$ ipython --no-banner

In [1]: import numpy as np

In [2]: from numpy import linalg as LA

In [3]: np.set_printoptions(precision=1, suppress=True, linewidth=100)

In [4]: A = np.loadtxt("x.csv", delimiter=",")

In [5]: A
Out[5]: 
array([[ 4.,  3.,  7.,  2.,  8.,  6.,  4.,  1.,  6.,  3.,  2.,  3.],
       [ 3.,  2.,  4.,  6.,  9.,  4.,  0.,  7.,  3.,  6.,  3.,  8.],
       [ 7.,  4.,  2.,  4.,  5.,  7.,  8.,  4.,  8.,  6.,  5.,  3.],
       [ 2.,  6.,  4.,  2.,  5.,  7.,  2.,  8.,  1.,  2.,  5.,  1.],
       [ 8.,  9.,  5.,  5., 10.,  5.,  1.,  6.,  6.,  8.,  1.,  6.],
       [ 6.,  4.,  7.,  7.,  5., 10.,  2.,  3.,  5.,  5.,  4.,  3.],
       [ 4.,  0.,  8.,  2.,  1.,  2.,  8.,  7.,  5.,  6.,  2.,  8.],
       [ 1.,  7.,  4.,  8.,  6.,  3.,  7.,  4.,  2.,  6.,  5.,  2.],
       [ 6.,  3.,  8.,  1.,  6.,  5.,  5.,  2.,  4., 10.,  8.,  6.],
       [ 3.,  6.,  6.,  2.,  8.,  5.,  6.,  6., 10.,  4.,  6.,  5.],
       [ 2.,  3.,  5.,  5.,  1.,  4.,  2.,  5.,  8.,  6.,  4.,  8.],
       [ 3.,  8.,  3.,  1.,  6.,  3.,  8.,  2.,  6.,  5.,  8.,  2.]])

In [6]: # symmetric, so the eigenvalues are real

In [7]: def softmax(z):
   ...:     e = np.exp(z - z.max(axis=-1, keepdims=True))
   ...:     return e / e.sum(axis=-1, keepdims=True)
   ...: 

In [8]: np.round(softmax(10 * A[3]), 1) + 0
Out[8]: array([0., 0., 0., 0., 0., 0., 0., 1., 0., 0., 0., 0.])

In [9]: np.round(softmax(A[3]), 1) + 0
Out[9]: array([0. , 0.1, 0. , 0. , 0. , 0.2, 0. , 0.6, 0. , 0. , 0. , 0. ])

In [10]: S = A @ A.T / np.sqrt(12)

In [11]: softmax(S).round(6).argmax(axis=1)
Out[11]: array([4, 4, 2, 4, 4, 4, 6, 4, 8, 9, 4, 9])

In [12]: np.round(softmax(S + np.triu(np.full(S.shape, -np.inf), 1)), 1) + 0
Out[12]: 
array([[1. , 0. , 0. , 0. , 0. , 0. , 0. , 0. , 0. , 0. , 0. , 0. ],
       [0. , 1. , 0. , 0. , 0. , 0. , 0. , 0. , 0. , 0. , 0. , 0. ],
       [0. , 0. , 1. , 0. , 0. , 0. , 0. , 0. , 0. , 0. , 0. , 0. ],
       [0. , 0. , 0.1, 0.9, 0. , 0. , 0. , 0. , 0. , 0. , 0. , 0. ],
       [0. , 0. , 0. , 0. , 1. , 0. , 0. , 0. , 0. , 0. , 0. , 0. ],
       [0. , 0. , 0. , 0. , 0.7, 0.3, 0. , 0. , 0. , 0. , 0. , 0. ],
       [0. , 0. , 0. , 0. , 0. , 0. , 1. , 0. , 0. , 0. , 0. , 0. ],
       [0. , 0. , 0. , 0. , 0.8, 0. , 0. , 0.2, 0. , 0. , 0. , 0. ],
       [0. , 0. , 0. , 0. , 0. , 0. , 0. , 0. , 1. , 0. , 0. , 0. ],
       [0. , 0. , 0. , 0. , 0. , 0. , 0. , 0. , 0. , 1. , 0. , 0. ],
       [0. , 0. , 0. , 0. , 0.6, 0. , 0. , 0. , 0. , 0.4, 0. , 0. ],
       [0. , 0. , 0. , 0. , 0. , 0. , 0. , 0. , 0. , 1. , 0. , 0. ]])

In [13]: print(np.round(softmax(S), 1) + 0)
[[0.  0.  0.  0.  0.8 0.  0.  0.  0.  0.2 0.  0. ]
 [0.  0.  0.  0.  1.  0.  0.  0.  0.  0.  0.  0. ]
 [0.  0.  1.  0.  0.  0.  0.  0.  0.  0.  0.  0. ]
 [0.  0.  0.  0.  0.9 0.  0.  0.  0.  0.1 0.  0. ]
 [0.  0.  0.  0.  1.  0.  0.  0.  0.  0.  0.  0. ]
 [0.  0.  0.  0.  0.7 0.3 0.  0.  0.  0.  0.  0. ]
 [0.  0.  0.  0.  0.  0.  1.  0.  0.  0.  0.  0. ]
 [0.  0.  0.  0.  0.8 0.  0.  0.2 0.  0.  0.  0. ]
 [0.  0.  0.  0.  0.  0.  0.  0.  1.  0.  0.  0. ]
 [0.  0.  0.  0.  0.  0.  0.  0.  0.  1.  0.  0. ]
 [0.  0.  0.  0.  0.6 0.  0.  0.  0.  0.4 0.  0. ]
 [0.  0.  0.  0.  0.  0.  0.  0.  0.  1.  0.  0. ]]
